In [1]: import numpy as np

In [2]: np.set_printoptions(suppress=True, linewidth=140)

In [3]: rnd = lambda a: np.round(a, 2) + 0

In [4]: feats = np.load("data.npy")

In [5]: feats
Out[5]: 
array([[ 0,  2,  0,  2],
       [-2,  2, -2,  2],
       [ 0,  2,  0,  2],
       [-2,  2, -2,  2]])

In [6]: left, sigma, vt = np.linalg.svd(feats)

In [7]: np.argmax(sigma[:-1] / (sigma[1:] + 1e-6)) + 1
Out[7]: np.int64(2)

In [8]: rnd(sigma)
Out[8]: array([6.47, 2.47, 0.  , 0.  ])

In [9]: out = left[:, :2] @ np.diag(sigma[:2]) @ vt[:2]

In [10]: rnd(np.linalg.norm(feats - out, 2)), rnd(sigma[2])
Out[10]: (np.float64(0.0), np.float64(0.0))

In [11]: np.linalg.matrix_rank(out)
Out[11]: np.int64(2)

In [12]: rnd(np.linalg.norm(feats - out) / np.linalg.norm(feats))
Out[12]: np.float64(0.0)

In [13]: rnd(out)
Out[13]: 
array([[ 0.,  2.,  0.,  2.],
       [-2.,  2., -2.,  2.],
       [ 0.,  2.,  0.,  2.],
       [-2.,  2., -2.,  2.]])

In [14]: rnd(np.abs(feats - out).max())
Out[14]: np.float64(0.0)

In [15]: O, _ = np.linalg.qr(np.array([[-0.7, -0.4, 0.6, -0.2],
    ...:     [-0.6, 0.0, -0.6, 0.7],
    ...:     [3.4, 0.3, -1.5, -1.0],
    ...:     [0.8, -1.8, 0.7, 0.1]]))

In [16]: A = -2 * O

In [17]: rnd(A)
Out[17]: 
array([[ 0.39, -0.44, -0.29,  1.89],
       [ 0.33, -0.01,  1.96,  0.23],
       [-1.88,  0.36,  0.26,  0.51],
       [-0.44, -1.92,  0.11, -0.34]])

In [18]: out = np.array([[0, -3], [0, -2]])

In [19]: Z = np.kron(out, A)

In [20]: rnd(np.linalg.norm(Z, 2)), rnd(np.linalg.norm(out, 2) * np.linalg.norm(A, 2))
Out[20]: (np.float64(7.21), np.float64(7.21))

In [21]: np.linalg.matrix_rank(Z)
Out[21]: np.int64(4)

In [22]: X, _ = np.linalg.qr(np.array([[-0.6, 0.4, -0.7], [2.2, -0.9, -1.8], [-0.5, -1.8, 0.7]]))

In [23]: rnd(X)
Out[23]: 
array([[-0.26,  0.13, -0.96],
       [ 0.94, -0.19, -0.28],
       [-0.21, -0.97, -0.07]])

In [24]: # keeps lengths

In [25]: t = np.radians(36)

In [26]: r_ = np.eye(3)

In [27]: r_[0, 0] = r_[1, 1] = np.cos(t)

In [28]: r_[0, 1], r_[1, 0] = -np.sin(t), np.sin(t)

In [29]: rnd(r_)
Out[29]: 
array([[ 0.81, -0.59,  0.  ],
       [ 0.59,  0.81,  0.  ],
       [ 0.  ,  0.  ,  1.  ]])

In [30]: out = X @ r_.T

In [31]: rnd(out)
Out[31]: 
array([[-0.28, -0.05, -0.96],
       [ 0.87,  0.4 , -0.28],
       [ 0.4 , -0.91, -0.07]])

In [32]: rnd(np.linalg.det(r_)), rnd(np.trace(r_))
Out[32]: (np.float64(1.0), np.float64(2.62))

In [33]: O, r_ = np.linalg.qr(out)

In [34]: rnd(np.abs(np.diag(r_)))
Out[34]: array([1., 1., 1.])

In [35]: rnd(O @ r_)
Out[35]: 
array([[-0.28, -0.05, -0.96],
       [ 0.87,  0.4 , -0.28],
       [ 0.4 , -0.91, -0.07]])

In [36]: rnd(r_)
Out[36]: 
array([[ 1.,  0.,  0.],
       [ 0., -1.,  0.],
       [ 0.,  0., -1.]])

In [37]: rnd(abs(r_[0, 0])), rnd(np.linalg.norm(out[:, 0]))
Out[37]: (np.float64(1.0), np.float64(1.0))

In [38]: rnd(O.T @ O)
Out[38]: 
array([[1., 0., 0.],
       [0., 1., 0.],
       [0., 0., 1.]])

In [39]: O.shape, r_.shape
Out[39]: ((3, 3), (3, 3))

In [40]: np.allclose(r_.T @ r_, out.T @ out)
Out[40]: True

In [41]: out = np.array([[2, 2], [0, 2]])

In [42]: Z = np.array([[-4, 2], [-5, 2]])

In [43]: m1 = np.block([[out, np.array([[0, 0], [2, 2]])], [np.zeros((2, 2)), Z]])

In [44]: m1
Out[44]: 
array([[ 2.,  2.,  0.,  0.],
       [ 0.,  2.,  2.,  2.],
       [ 0.,  0., -4.,  2.],
       [ 0.,  0., -5.,  2.]])

In [45]: r0, v = m1[2], m1[3]

In [46]: r0 @ v
Out[46]: np.float64(24.0)

In [47]: r0 @ r0
Out[47]: np.float64(20.0)

In [48]: p = (r0 @ v) / (r0 @ r0) * r0

In [49]: np.outer(r0, v)
Out[49]: 
array([[  0.,   0.,  -0.,   0.],
       [  0.,   0.,  -0.,   0.],
       [ -0.,  -0.,  20.,  -8.],
       [  0.,   0., -10.,   4.]])

In [50]: p
Out[50]: array([ 0. ,  0. , -4.8,  2.4])

In [51]: rnd((v - p) @ r0)
Out[51]: np.float64(0.0)

In [52]: rnd(np.linalg.norm(r0 + v) ** 2 + np.linalg.norm(r0 - v) ** 2)
Out[52]: np.float64(98.0)

In [53]: x0 = np.array([0, 0, 3, 0])

In [54]: y = m1 @ x0

In [55]: b, lr = np.zeros(4), 1 / np.linalg.norm(m1, 2) ** 2

In [56]: for i in range(250):
    ...:     b -= lr * m1.T @ (m1 @ b - y)
    ...:     if i % 50 == 0: print(i, round(np.linalg.norm(m1 @ b - y), 2))
    ...: 
0 1.93
50 0.08
100 0.07
150 0.07
200 0.07

In [57]: rnd(np.linalg.cond(m1))
Out[57]: np.float64(52.69)

In [58]: x0 = np.array([1, 8, 7, 0])

In [59]: (m1 @ x0).argmax()
Out[59]: np.int64(1)

In [60]: m1 @ (2 * x0)
Out[60]: array([ 36.,  60., -56., -70.])

In [61]: m1 @ np.ones(4)
Out[61]: array([ 4.,  6., -2., -3.])

In [62]: m1 @ np.eye(4)[2]
Out[62]: array([ 0.,  2., -4., -5.])

In [63]: m1 * x0
Out[63]: 
array([[  2.,  16.,   0.,   0.],
       [  0.,  16.,  14.,   0.],
       [  0.,   0., -28.,   0.],
       [  0.,   0., -35.,   0.]])

In [64]: m1 @ x0
Out[64]: array([ 18.,  30., -28., -35.])

In [65]: x0 = np.array([1, 2, 1, 1])

In [66]: y = m1 @ x0

In [67]: y
Out[67]: array([ 6.,  8., -2., -3.])

In [68]: rnd(np.linalg.solve(m1, m1[:, 0]))
Out[68]: array([1., 0., 0., 0.])

In [69]: rnd(np.linalg.solve(m1, y + m1[:, 2]))
Out[69]: array([1., 2., 2., 1.])

In [70]: r0 = np.array([5, 5, 0])

In [71]: v = np.array([-4, 6, -8, 1, -5, -9, -3])

In [72]: F = r0[:, None] + v[None, :]

In [73]: F
Out[73]: 
array([[ 1, 11, -3,  6,  0, -4,  2],
       [ 1, 11, -3,  6,  0, -4,  2],
       [-4,  6, -8,  1, -5, -9, -3]])

In [74]: rnd(F @ np.linalg.pinv(F) @ F)
Out[74]: 
array([[ 1., 11., -3.,  6.,  0., -4.,  2.],
       [ 1., 11., -3.,  6.,  0., -4.,  2.],
       [-4.,  6., -8.,  1., -5., -9., -3.]])

In [75]: np.linalg.lstsq(F[:-1].T, F[-1])[2]
Out[75]: np.int32(1)

In [76]: try:
    ...:     np.linalg.inv(F)
    ...: except np.linalg.LinAlgError as e:
    ...:     print(e)
    ...: 
Last 2 dimensions of the array must be square

In [77]: r = np.linalg.matrix_rank(F)

In [78]: r
Out[78]: np.int64(2)

In [79]: null = np.linalg.svd(F)[2][r:].T

In [80]: np.allclose(F @ null, 0)
Out[80]: True

In [81]: [int(np.linalg.matrix_rank(F[:i])) for i in range(1, len(F) + 1)]
Out[81]: [1, 1, 2]

In [82]: np.linalg.matrix_rank(F.T @ F), np.linalg.matrix_rank(F @ F.T)
Out[82]: (np.int64(2), np.int64(2))

In [83]: null.shape
Out[83]: (7, 5)

In [84]: C2 = F.T @ F

In [85]: np.allclose(C2, C2.T)
Out[85]: True

In [86]: rnd(np.linalg.svd(F, compute_uv=False) ** 2)
Out[86]: array([489.57, 116.43,   0.  ])

In [87]: (F @ F.T).shape
Out[87]: (3, 3)

In [88]: C2
Out[88]: 
array([[  18,   -2,   26,    8,   20,   28,   16],
       [  -2,  278, -114,  138,  -30, -142,   26],
       [  26, -114,   82,  -44,   40,   96,   12],
       [   8,  138,  -44,   73,   -5,  -57,   21],
       [  20,  -30,   40,   -5,   25,   45,   15],
       [  28, -142,   96,  -57,   45,  113,   11],
       [  16,   26,   12,   21,   15,   11,   17]])

In [89]: arr, _ = np.linalg.qr(np.array([[-0.3, -1.1, 0.9], [-0.5, 2.7, 0.2], [1.9, -1.4, 0.7]]))

In [90]: rnd(arr)
Out[90]: 
array([[-0.15,  0.52,  0.84],
       [-0.25, -0.84,  0.48],
       [ 0.96, -0.14,  0.26]])

In [91]: O, evecs = np.linalg.qr(arr[:, :1])[0], np.linalg.qr(arr[:, 1:])[0]

In [92]: sigma = np.linalg.svd(O.T @ evecs, compute_uv=False)

In [93]: rnd(sigma)
Out[93]: array([0.])

In [94]: O, r_ = np.linalg.qr(arr)

In [95]: rnd(O.T @ O)
Out[95]: 
array([[1., 0., 0.],
       [0., 1., 0.],
       [0., 0., 1.]])

In [96]: np.allclose(r_.T @ r_, arr.T @ arr)
Out[96]: True

In [97]: rnd(np.linalg.pinv(arr))
Out[97]: 
array([[-0.15, -0.25,  0.96],
       [ 0.52, -0.84, -0.14],
       [ 0.84,  0.48,  0.26]])

In [98]: rnd(arr @ arr.T)
Out[98]: 
array([[1., 0., 0.],
       [0., 1., 0.],
       [0., 0., 1.]])

In [99]: rnd(np.linalg.norm(arr, axis=0))
Out[99]: array([1., 1., 1.])

In [100]: rnd(np.linalg.svd(arr, compute_uv=False))
Out[100]: array([1., 1., 1.])

In [101]: K = np.load("out2.npy")

In [102]: K
Out[102]: 
array([[ 28,  35],
       [ -8, -10],
       [ 12,  15],
       [ -8, -10],
       [ -4,  -5],
       [  4,   5],
       [ 32,  40]])

In [103]: np.argsort(-np.linalg.norm(K, axis=0).round(6), kind="stable")[:3]
Out[103]: array([1, 0])

In [104]: np.linalg.cond(K) > 100
Out[104]: np.True_

In [105]: r = np.linalg.matrix_rank(K)

In [106]: r
Out[106]: np.int64(1)

In [107]: null = np.linalg.svd(K)[2][r:].T

In [108]: np.allclose(K @ null, 0)
Out[108]: True

In [109]: [int(np.linalg.matrix_rank(K[:i])) for i in range(1, len(K) + 1)]
Out[109]: [1, 1, 1, 1, 1, 1, 1]

In [110]: [int(np.linalg.matrix_rank(K[:, :j + 1])) for j in range(2)]
Out[110]: [1, 1]

In [111]: rng = np.random.default_rng(67048)

In [112]: out = K + rng.integers(-2, 3, (7, 1)) @ rng.integers(-2, 3, (1, 2))

In [113]: out
Out[113]: 
array([[ 24,  33],
       [-10, -11],
       [  8,  13],
       [ -6,  -9],
       [ -2,  -4],
       [  6,   6],
       [ 34,  41]])

In [114]: np.abs(out - K).sum(axis=1)
Out[114]: array([6, 3, 6, 3, 3, 3, 3])

In [115]: np.linalg.matrix_rank(out - K, tol=1e-8)
Out[115]: np.int64(1)

In [116]: M = np.load("sample7.npy")

In [117]: M
Out[117]: 
array([[ 96,  69,   5, -39,  50,   9],
       [ 69, 108,   8, -33,  45,   2],
       [  5,   8,  83, -26,  13,  20],
       [-39, -33, -26, 108, -25, -54],
       [ 50,  45,  13, -25,  52,  -7],
       [  9,   2,  20, -54,  -7,  39]])

In [118]: lab = rng.permutation(6)

In [119]: lab
Out[119]: array([5, 4, 3, 1, 2, 0])

In [120]: out = M[lab][:, lab]

In [121]: np.allclose(out, M)
Out[121]: False

In [122]: np.diag(out)
Out[122]: array([ 39,  52, 108, 108,  83,  96])

In [123]: rnd(np.sort(np.abs(np.linalg.eigvals(out))))
Out[123]: array([  0.49,  22.61,  35.22,  69.04, 121.69, 236.94])
